$ python3 -q
>>> import numpy as np
>>> np.set_printoptions(precision=2, suppress=True, linewidth=200, legacy="1.25")
>>> mat = np.load("out19.npy")
>>> print(mat)
[[0.02 0.   2.   3.   2.   1.   3.   1.   2.   2.   3.   1.   2.  ]
 [0.   3.02 0.   2.   3.   2.   1.   2.   0.   3.   1.   3.   0.  ]
 [2.   2.   0.02 0.   2.   1.   0.   0.   3.   3.   0.   1.   3.  ]
 [0.   0.   0.   1.02 2.   1.   1.   3.   3.   1.   2.   3.   1.  ]
 [3.   2.   1.   2.   2.02 1.   2.   1.   0.   1.   0.   1.   3.  ]
 [3.   2.   0.   2.   0.   3.02 2.   3.   1.   3.   1.   1.   1.  ]
 [3.   0.   2.   2.   2.   1.   0.02 3.   0.   2.   0.   1.   3.  ]
 [2.   1.   1.   1.   2.   0.   0.   1.02 3.   2.   1.   2.   3.  ]
 [0.   0.   3.   0.   2.   3.   2.   3.   2.02 0.   0.   0.   1.  ]
 [3.   0.   2.   2.   1.   3.   2.   3.   0.   1.02 2.   1.   0.  ]
 [0.   1.   1.   0.   2.   2.   0.   3.   1.   2.   3.02 0.   2.  ]
 [1.   3.   0.   3.   3.   0.   0.   1.   2.   0.   1.   2.02 1.  ]
 [0.   0.   2.   3.   2.   1.   3.   1.   2.   2.   3.   1.   2.02]]
>>> other = np.array([[1, 1, 1],
...     [1, 0, 1],
...     [2, 2, 1],
...     [2, 0, 1],
...     [2, 1, 2],
...     [0, 2, 1],
...     [2, 1, 2],
...     [0, 0, 0],
...     [1, 0, 0],
...     [0, 2, 0],
...     [2, 0, 2],
...     [1, 0, 2],
...     [2, 2, 2]])
>>> print(np.einsum("ij,ij->i", mat, mat))
[50.   50.12 41.   40.04 39.08 52.12 45.   39.04 40.08 46.04 37.12 39.08 50.08]
>>> print(np.einsum("ij->j", mat))
[17.02 14.02 14.02 21.02 25.02 19.02 16.02 25.02 19.02 22.02 17.02 17.02 22.02]
>>> rng = np.random.default_rng(6431)
>>> lab = rng.permutation(13)
>>> print(lab)
[ 4  8  7  5  1 10  0  3  6  9 11  2 12]
>>> other = mat[lab][:, lab]
>>> print(np.diag(other))
[2.02 2.02 1.02 3.02 3.02 3.02 0.02 1.02 0.02 1.02 2.02 0.02 2.02]
>>> print(np.allclose(other, mat))
False
>>> print(round(np.trace(other), 2))
20.26
>>> print(np.sort(np.abs(np.linalg.eigvals(other))))
[ 0.02  1.25  1.25  2.31  2.31  2.46  3.16  3.48  3.48  4.14  4.14  4.87 19.16]
>>> F = np.load("a.npy")
>>> print(F)
[[ 3.02  2.   -6.    4.    1.   -2.   -5.    7.   -4.    4.   -8.    1.    6.   -3.   -7.  ]
 [ 5.   -0.98 -8.    7.   -9.   -1.   -2.   -6.   -8.    5.    9.    2.   -4.   -2.    6.  ]
 [-5.    7.   -4.98 -7.   -8.    8.   -5.   -5.    1.   -3.   -6.   -2.    0.    3.   -9.  ]
 [-5.    1.   -2.    9.02  9.   -1.   -1.   -1.    6.    9.    1.    3.    5.    7.   -2.  ]
 [ 4.    0.   -6.    6.    1.02 -6.   -3.   -4.    2.   -7.    5.    2.    3.    8.    4.  ]
 [-5.    4.   -1.   -5.    5.    4.02  8.    5.    1.    6.   -2.    5.    6.    2.   -8.  ]
 [ 6.    9.   -6.   -9.   -8.   -1.    4.02  6.   -8.    6.    6.   -1.   -4.    3.   -6.  ]
 [ 6.    1.   -8.    2.    6.   -4.   -3.   -5.98  4.    3.   -3.   -1.    9.    7.   -2.  ]
 [ 3.   -6.    5.    4.   -5.   -1.    2.    2.   -5.98  3.   -8.   -2.   -5.    3.    9.  ]
 [-7.   -9.    0.   -7.   -2.    7.   -4.   -3.   -7.    1.02 -9.    7.    3.   -4.   -4.  ]
 [-1.   -3.   -2.   -2.    2.   -8.   -6.   -5.    1.    2.   -1.98 -8.    5.    4.    4.  ]
 [-2.   -5.   -6.    3.   -2.    1.   -2.   -1.   -1.   -2.    1.    1.02 -8.    3.    0.  ]
 [ 1.   -2.    6.   -5.   -2.   -6.    2.    7.    2.    5.    3.   -8.   -6.98 -7.    0.  ]
 [ 8.    1.    9.   -6.    1.    5.   -6.   -8.    5.   -3.    5.    8.   -5.    4.02  3.  ]
 [ 3.    2.   -6.    4.    1.   -2.   -5.    7.   -4.    4.   -8.    1.    6.   -3.   -6.98]]
>>> x0 = np.array([2, 8, 6, 0, 2, 3, 1, 7, 1, 8, 0, 5, 3, 7, 6])
>>> h = np.maximum(F @ x0, 0)
>>> print(np.tanh(F @ x0))
[ 1. -1. -1.  1. -1.  1.  1.  1.  1. -1. -1. -1. -1.  1.  1.]
>>> print(np.maximum(F @ (3 * x0), 0))
[ 42.12   0.     0.   414.     0.   417.18 249.06  42.42 177.06   0.     0.     0.     0.   255.42  42.36]
